% ipython --no-banner

In [1]: import numpy as np

In [2]: np.set_printoptions(precision=2, suppress=True, linewidth=120, sign=" ")

In [3]: mat = np.load("x.npy")

In [4]: mat
Out[4]: 
array([[-0.43,  0.86, -0.29],
       [ 0.86,  0.49,  0.17],
       [-0.29,  0.17,  0.94]])

In [5]: # keeps lengths

In [6]: x0 = np.array([3, 4, 1])

In [7]: y = mat @ x0

In [8]: print(y)
[ 1.86  4.69  0.77]

In [9]: np.linalg.solve(mat, y + mat[:, 1])
Out[9]: array([ 3.,  5.,  1.])

In [10]: np.linalg.solve(mat, y)
Out[10]: array([ 3.,  4.,  1.])

In [11]: evals, V = np.linalg.eigh(mat)

In [12]: evals.sum(), np.trace(mat)
Out[12]: (np.float64(1.0), np.float64(1.0))

In [13]: np.round(V.T @ mat @ V, 2) + 0
Out[13]: 
array([[-1.,  0.,  0.],
       [ 0.,  1.,  0.],
       [ 0.,  0.,  1.]])

In [14]: np.unique(evals.round(6) + 0, return_counts=True)[1]
Out[14]: array([ 1,  2])

In [15]: np.round(np.linalg.norm(mat[1], 1), 2), np.round(np.linalg.norm(mat[1], np.inf), 2)
Out[15]: (np.float64(1.51), np.float64(0.86))

In [16]: round(float(np.linalg.norm(mat[1] - mat[2])), 2)
Out[16]: 1.41

In [17]: np.linalg.norm(mat, axis=1)
Out[17]: array([ 1.,  1.,  1.])

In [18]: print(np.linalg.norm(mat, axis=0))
[ 1.  1.  1.]

In [19]: round(np.linalg.norm(mat, "nuc"), 2)
Out[19]: np.float64(3.0)

In [20]: round(float(np.linalg.norm(mat, 2)), 2)
Out[20]: 1.0

In [21]: round(float(np.linalg.norm(mat, 1)), 2), np.round(np.linalg.norm(mat, np.inf), 2)
Out[21]: (1.57, np.float64(1.57))

In [22]: np.linalg.norm(mat, axis=2)
AxisError: axis 2 is out of bounds for array of dimension 2


In [23]: np.round(np.linalg.norm(mat) ** 2 / np.linalg.norm(mat, 2) ** 2, 2)
Out[23]: np.float64(3.0)
